$ python -q
>>> import numpy as np
>>> np.set_printoptions(precision=4, suppress=True, linewidth=120, sign=" ")
>>> data = np.array([[1, 2, 2, -3, 0, -1, -2, -2],
...     [0, 1, 3, -3, 0, -3, -3, -2],
...     [0, 0, -2, 3, -2, -1, 1, -1],
...     [1, -3, -3, -1, -1, -1, 3, 0],
...     [0, 0, -2, 2, -2, -3, 0, 2],
...     [-1, -1, 1, 3, -1, -2, -3, -1],
...     [0, 0, -3, 1, 1, 2, -3, 1]])
>>> data[5] = data[1]
>>> data
array([[ 1,  2,  2, -3,  0, -1, -2, -2],
       [ 0,  1,  3, -3,  0, -3, -3, -2],
       [ 0,  0, -2,  3, -2, -1,  1, -1],
       [ 1, -3, -3, -1, -1, -1,  3,  0],
       [ 0,  0, -2,  2, -2, -3,  0,  2],
       [ 0,  1,  3, -3,  0, -3, -3, -2],
       [ 0,  0, -3,  1,  1,  2, -3,  1]])
>>> np.argsort(-np.linalg.norm(data, axis=0).round(6), kind="stable")[:3]
array([ 2,  3,  6])
>>> [round(float(x), 4) for x in np.linalg.svd(data, compute_uv=False)[:3]]
[11.15, 6.0398, 5.0606]
>>> np.linalg.matrix_rank(data, rtol=0.1)
np.int64(6)
>>> W0 = np.load("case8.npy")
>>> W0
array([[  3,   4,   5,   6,   7],
       [  8,   9,  10,  11,  12],
       [ 13,  14,  15,  16,  17]])
>>> np.linalg.matrix_rank(W0, rtol=0.1)
np.int64(1)
>>> np.linalg.cond(W0) > 100
np.True_
>>> other = W0[0, 0] * W0[1:] - np.outer(W0[1:, 0], W0[0])
>>> other
array([[  0,  -5, -10, -15, -20],
       [  0, -10, -20, -30, -40]])
>>> W0[:, 0] / W0[0, 0]
array([ 1.    ,  2.6667,  4.3333])
>>> np.linalg.matrix_rank(other), np.linalg.matrix_rank(W0)
(np.int64(1), np.int64(2))
